$ python -q
>>> import numpy as np
>>> from numpy import linalg as LA
>>> np.set_printoptions(suppress=True, linewidth=140)
>>> J = np.array([[-2.0, 1.0, 1.0, 1.0, 1.0, 1.0, 1.0],
...     [1.0, -2.0, 1.0, 1.0, 1.0, 1.0, 1.0],
...     [1.0, 1.0, -2.0, 1.0, 1.0, 1.0, 1.0],
...     [1.0, 1.0, 1.0, -2.0, 1.0, 1.0, 1.0],
...     [1.0, 1.0, 1.0, 1.0, -2.0, 1.0, 1.0],
...     [1.0, 1.0, 1.0, 1.0, 1.0, -2.0, 1.0],
...     [1.0, 1.0, 1.0, 1.0, 1.0, 1.0, -2.0]])
>>> print(round(LA.norm(J[2], 1), 3), round(float(LA.norm(J[2], np.inf)), 3))
8.0 2.0
>>> print(LA.norm(J, axis=1).argmax())
0
>>> print(round(float(LA.norm(J, 1)), 3), round(float(LA.norm(J, np.inf)), 3))
8.0 8.0
>>> print(np.round(LA.norm(J, axis=0), 3))
[3.162 3.162 3.162 3.162 3.162 3.162 3.162]
>>> print(np.round(LA.norm(J, axis=1), 3))
[3.162 3.162 3.162 3.162 3.162 3.162 3.162]
>>> O, vecs = LA.qr(J[:, :5])[0], LA.qr(J[:, 5:])[0]
>>> sigma = LA.svd(O.T @ vecs, compute_uv=False)
>>> print(np.round(np.degrees(np.arccos(sigma.clip(0, 1))), 3))
[75.237 90.   ]
>>> print((sigma > 0.9).sum())
0
>>> print(sigma.round(3) + 0)
[0.255 0.   ]
>>> ev, vecs = LA.eigh(J)
>>> print(np.abs(vecs[:, -1]).round(6).argmax())
0
>>> print(np.unique(ev.round(6) + 0, return_counts=True)[1])
[6 1]
>>> print(np.round(np.abs(vecs[:, -1]), 3))
[0.378 0.378 0.378 0.378 0.378 0.378 0.378]
>>> print(round(float(ev.sum()), 3), np.trace(J))
-14.0 -14.0
>>> print(np.round(vecs.T @ J @ vecs, 3) + 0)
[[-3.  0.  0.  0.  0.  0.  0.]
 [ 0. -3.  0.  0.  0.  0.  0.]
 [ 0.  0. -3.  0.  0.  0.  0.]
 [ 0.  0.  0. -3.  0.  0.  0.]
 [ 0.  0.  0.  0. -3.  0.  0.]
 [ 0.  0.  0.  0.  0. -3.  0.]
 [ 0.  0.  0.  0.  0.  0.  4.]]
>>> print(ev.round(3))
[-3. -3. -3. -3. -3. -3.  4.]
>>> W0 = np.load("data.npy")
>>> print(W0)
[[ 1 -1  1 -1 -1  1 -1  1]
 [ 1 -1 -1  1 -1  1  1 -1]
 [ 1 -1 -1  1  1 -1 -1  1]
 [ 1  1 -1 -1 -1 -1  1  1]]
>>> ang = np.radians(72)
>>> r_ = np.eye(8)
>>> r_[4, 4] = r_[5, 5] = np.cos(ang)
>>> r_[4, 5], r_[5, 4] = -np.sin(ang), np.sin(ang)
>>> print(r_.round(3))
[[ 1.     0.     0.     0.     0.     0.     0.     0.   ]
 [ 0.     1.     0.     0.     0.     0.     0.     0.   ]
 [ 0.     0.     1.     0.     0.     0.     0.     0.   ]
 [ 0.     0.     0.     1.     0.     0.     0.     0.   ]
 [ 0.     0.     0.     0.     0.309 -0.951  0.     0.   ]
 [ 0.     0.     0.     0.     0.951  0.309  0.     0.   ]
 [ 0.     0.     0.     0.     0.     0.     1.     0.   ]
 [ 0.     0.     0.     0.     0.     0.     0.     1.   ]]
>>> M2 = W0 @ r_.T
>>> print(np.allclose(W0 @ W0.T, M2 @ M2.T))
True
>>> print(np.round(LA.det(r_), 3), round(np.trace(r_), 3))
1.0 6.618
>>> print(np.round(LA.svd(W0, compute_uv=False), 3), np.round(LA.svd(M2, compute_uv=False), 3))
[2.828 2.828 2.828 2.828] [2.828 2.828 2.828 2.828]
>>> print(M2.round(3))
[[ 1.    -1.     1.    -1.    -1.26  -0.642 -1.     1.   ]
 [ 1.    -1.    -1.     1.    -1.26  -0.642  1.    -1.   ]
 [ 1.    -1.    -1.     1.     1.26   0.642 -1.     1.   ]
 [ 1.     1.    -1.    -1.     0.642 -1.26   1.     1.   ]]
>>> print(np.allclose(LA.norm(W0, axis=1), LA.norm(M2, axis=1)))
True
>>> x = np.array([0, -3, -5, 0, -3, 4, 5, 5])
>>> print(np.round(np.einsum("ij,j->i", M2, x), 3))
[-0.788  9.212  6.788  5.034]
>>> print(np.round(M2 @ x, 3))
[-0.788  9.212  6.788  5.034]
>>> print(np.round(M2 * x, 3))
[[ 0.     3.    -5.    -0.     3.78  -2.568 -5.     5.   ]
 [ 0.     3.     5.     0.     3.78  -2.568  5.    -5.   ]
 [ 0.     3.     5.     0.    -3.78   2.568 -5.     5.   ]
 [ 0.    -3.     5.    -0.    -1.926 -5.04   5.     5.   ]]
>>> print(np.round(M2 @ np.ones(8), 3))
[-1.902 -1.902  1.902  1.382]
>>> print(LA.norm(M2 @ x) <= LA.norm(M2, 2) * LA.norm(x) + 1e-9)
True
>>> rng = np.random.default_rng(99)
>>> z = rng.integers(0, 3, 7)
>>> M = (z[:, None] == z) * 3 + np.eye(7)
>>> print(M)
[[4. 0. 3. 0. 0. 0. 3.]
 [0. 4. 0. 3. 0. 3. 0.]
 [3. 0. 4. 0. 0. 0. 3.]
 [0. 3. 0. 4. 0. 3. 0.]
 [0. 0. 0. 0. 4. 0. 0.]
 [0. 3. 0. 3. 0. 4. 0.]
 [3. 0. 3. 0. 0. 0. 4.]]
>>> print(round(LA.det(M), 3))
400.0
>>> print(np.round(np.sort(LA.eigvals(M).real), 3))
[ 1.  1.  1.  1.  4. 10. 10.]
>>> M2 = M[0, 0] * M[1:] - np.outer(M[1:, 0], M[0])
>>> print(M2)
[[ 0. 16.  0. 12.  0. 12.  0.]
 [ 0.  0.  7.  0.  0.  0.  3.]
 [ 0. 12.  0. 16.  0. 12.  0.]
 [ 0.  0.  0.  0. 16.  0.  0.]
 [ 0. 12.  0. 12.  0. 16.  0.]
 [ 0.  0.  3.  0.  0.  0.  7.]]
>>> print(LA.matrix_rank(M2), LA.matrix_rank(M))
6 7
>>> r0 = np.array([3, 1, 1])
>>> print(np.polyval(r0, M2[1]))
[  1.   1. 155.   1.   1.   1.  31.]
>>> print(np.convolve(M2[1], r0))
[ 0.  0. 21.  7.  7.  0.  9.  3.  3.]
>>> E = np.loadtxt("layer15.csv", delimiter=",")
>>> print(E)
[[ 2.844  4.583  3.168 -4.024 -2.006]
 [-2.904  0.251  1.209 -2.656 -1.345]
 [ 1.837  4.813  2.279 -3.694 -1.972]
 [ 1.953  6.369  2.009 -4.228  0.2  ]
 [-2.095 -0.736  0.938 -1.615 -2.459]
 [ 3.952  6.312  5.375 -3.952 -0.092]
 [ 2.375  4.505  2.628 -4.779 -0.883]
 [ 2.003  6.273  5.253 -4.516 -0.796]
 [-5.65  -1.548  0.211 -3.689 -1.843]
 [-1.833 -0.972 -0.857 -2.851 -2.903]
 [ 2.583  6.135  4.033 -4.554 -0.497]
 [ 4.135  4.505  6.186 -6.212 -1.014]
 [ 3.772  4.938  3.975 -3.302 -0.916]
 [ 2.46   5.271  2.886 -5.885 -1.001]
 [ 1.642  6.847  2.19  -4.624  2.713]
 [-3.26  -0.713  1.183 -2.401 -0.855]
 [ 3.049  4.179  3.77  -3.621 -1.551]
 [ 1.588  5.497  3.497 -5.84  -0.343]
 [-2.188  0.094  0.234 -1.706 -2.265]
 [-3.893 -0.463  0.991 -2.568 -3.319]
 [-2.718  0.024 -0.061 -2.704 -1.382]
 [-2.447 -0.68   0.62  -2.389 -1.639]
 [-2.425 -0.242  0.005 -2.296 -2.254]
 [-4.201 -1.217 -0.247 -1.849 -3.877]
 [-0.619  1.112 -0.424 -4.717 -2.542]
 [-2.613 -1.924  0.931 -1.692 -1.764]
 [ 2.369  6.515  4.484 -3.831 -1.36 ]
 [ 3.714  5.01   2.811 -3.653  0.162]
 [ 2.499  6.169  3.675 -5.854 -0.633]
 [-2.314 -2.176 -0.92  -2.197 -1.352]
 [ 2.386  6.108  3.15  -2.655 -0.09 ]
 [-0.662 -1.374 -0.041 -3.323 -1.897]
 [-1.377  0.473  3.468 -3.584 -2.829]
 [ 3.354  7.319  1.937 -3.344  0.691]
 [ 3.06   4.878  4.383 -5.464 -0.344]
 [-3.3   -0.137  0.103 -1.956 -2.176]]
>>> r0, v = E[20], E[3]
>>> print(round(float(r0 @ r0), 3))
16.613
>>> pr = (r0 @ v) / (r0 @ r0) * r0
>>> print(LA.matrix_rank(np.outer(r0, v)))
1
>>> print(np.round(v - pr, 3))
[ 2.915  6.361  2.031 -3.271  0.689]
>>> print(pr.round(3))
[-0.962  0.008 -0.022 -0.957 -0.489]
>>> basis = E[[27, 23]].astype(float)
>>> for _ in range(4):
...     z = LA.norm(E[:, None] - basis, axis=-1).argmin(axis=1)
...     basis = np.array([E[z == j].mean(axis=0) for j in range(2)])
... 
>>> print(z)
[0 1 0 0 1 0 0 0 1 1 0 0 0 0 0 1 0 0 1 1 1 1 1 1 1 1 0 0 0 1 0 1 1 0 0 1]
>>> print(basis.round(3))
[[ 2.714  5.591  3.563 -4.423 -0.512]
 [-2.618 -0.602  0.432 -2.6   -2.159]]
>>> print(np.bincount(z))
[19 17]
>>> print(np.round(basis[1] - basis[0], 3))
[-5.332 -6.192 -3.131  1.823 -1.647]
>>> data = np.load("m.npy")
>>> print(data)
[[-10  -5   6   3]
 [ -5  -5   3   3]
 [ -4  -2   8   4]
 [ -2  -2   4   4]]
>>> x = np.array([7, 0, 1, -4])
>>> h1 = np.maximum(data @ x, 0)
>>> print(data.T @ h1)
[0 0 0 0]
>>> print(np.tanh(data @ x))
[-1. -1. -1. -1.]
>>> print(np.maximum(data @ (3 * x), 0))
[0 0 0 0]
>>> print(h1)
[0 0 0 0]
>>> ang = np.radians(72)
>>> r_ = np.eye(4)
>>> r_[0, 0] = r_[1, 1] = np.cos(ang)
>>> r_[0, 1], r_[1, 0] = -np.sin(ang), np.sin(ang)
>>> print(r_.round(3))
[[ 0.309 -0.951  0.     0.   ]
 [ 0.951  0.309  0.     0.   ]
 [ 0.     0.     1.     0.   ]
 [ 0.     0.     0.     1.   ]]
>>> M2 = data @ r_.T
>>> print(np.allclose(LA.norm(data, axis=1), LA.norm(M2, axis=1)))
True
>>> print(np.round(np.abs(M2 - data).max(axis=0), 3))
[11.665  6.056  0.     0.   ]
>>> feats = np.load("test9.npy")
>>> print(feats)
[[  2.018  15.998  -6.    -11.998  -5.976]
 [-12.988   7.01    3.02   14.987 -11.996]
 [ -1.025  -8.005   3.015   6.003   3.001]
 [ -3.002  13.045  -2.954  -3.006  -8.007]
 [ -3.014  12.945  -2.997  -3.024  -8.003]
 [-10.035  -6.014   5.978  18.018  -4.009]
 [ -9.002   2.013   3.02   12.041  -7.012]
 [ -0.982  -8.013   2.972   6.014   3.012]
 [  8.978  -2.008  -2.985 -12.007   6.981]]
>>> Uu, sigma, VT = LA.svd(feats)
>>> print(np.argmax(sigma[:-1] / (sigma[1:] + 1e-6)) + 1)
2
>>> print(sigma.round(3))
[41.218 34.91   0.074  0.061  0.022]
>>> M2 = Uu[:, :2] @ np.diag(sigma[:2]) @ VT[:2]
>>> print(round(float(LA.norm(feats - M2, 2)), 3), np.round(sigma[2], 3))
0.074 0.074
>>> print(round(np.abs(feats - M2).max(), 3))
0.033
>>> print(LA.matrix_rank(feats, rtol=0.1))
2
>>> r0 = np.array([-3, -1])
>>> print(np.round(np.convolve(feats[5], r0), 3))
[ 30.105  28.077 -11.92  -60.032  -5.991   4.009]
>>> print(np.round(np.cross(feats[5, :3], feats[0, :3]), 3))
[ -59.552  -48.146 -148.404]
>>> print(np.round(np.polyval(r0, feats[5]), 3))
[ 29.105  17.042 -18.934 -55.054  11.027]
>>> print(np.round(np.correlate(feats[5], feats[0], "full"), 3))
[  59.969  156.34    96.641 -303.856 -344.553   23.492  324.37   -27.776   -8.09 ]
>>> ang = np.radians(120)
>>> r_ = np.eye(5)
>>> r_[3, 3] = r_[2, 2] = np.cos(ang)
>>> r_[3, 2], r_[2, 3] = -np.sin(ang), np.sin(ang)
>>> print(r_.round(3))
[[ 1.     0.     0.     0.     0.   ]
 [ 0.     1.     0.     0.     0.   ]
 [ 0.     0.    -0.5    0.866  0.   ]
 [ 0.     0.    -0.866 -0.5    0.   ]
 [ 0.     0.     0.     0.     1.   ]]
>>> M2 = feats @ r_.T
>>> print(round(LA.det(r_), 3), round(np.trace(r_), 3))
1.0 2.0
>>> print(np.allclose(LA.norm(feats, axis=1), LA.norm(M2, axis=1)))
True
>>> print(np.allclose(feats @ feats.T, M2 @ M2.T))
True
>>> T = np.stack([r_, 2 * r_, r_[::-1]])
>>> print(T.shape)
(3, 5, 5)
>>> print((T @ r_.T).shape)
(3, 5, 5)
>>> r0 = np.array([2, 1, 2, 2])
>>> v = np.array([3, 4, 2, 0, 3, 2, 2, 3, 3, 0, 5, 0, 3])
>>> arr = r0[:, None] + v[None, :]
>>> print(arr)
[[5 6 4 2 5 4 4 5 5 2 7 2 5]
 [4 5 3 1 4 3 3 4 4 1 6 1 4]
 [5 6 4 2 5 4 4 5 5 2 7 2 5]
 [5 6 4 2 5 4 4 5 5 2 7 2 5]]
>>> M2 = arr[0, 0] * arr[1:] - np.outer(arr[1:, 0], arr[0])
>>> print(M2)
[[ 0  1 -1 -3  0 -1 -1  0  0 -3  2 -3  0]
 [ 0  0  0  0  0  0  0  0  0  0  0  0  0]
 [ 0  0  0  0  0  0  0  0  0  0  0  0  0]]
>>> print(arr[:, 0] / arr[0, 0])
[1.  0.8 1.  1. ]
>>> print(np.flatnonzero(~M2.round(6).any(axis=1)))
[1 2]
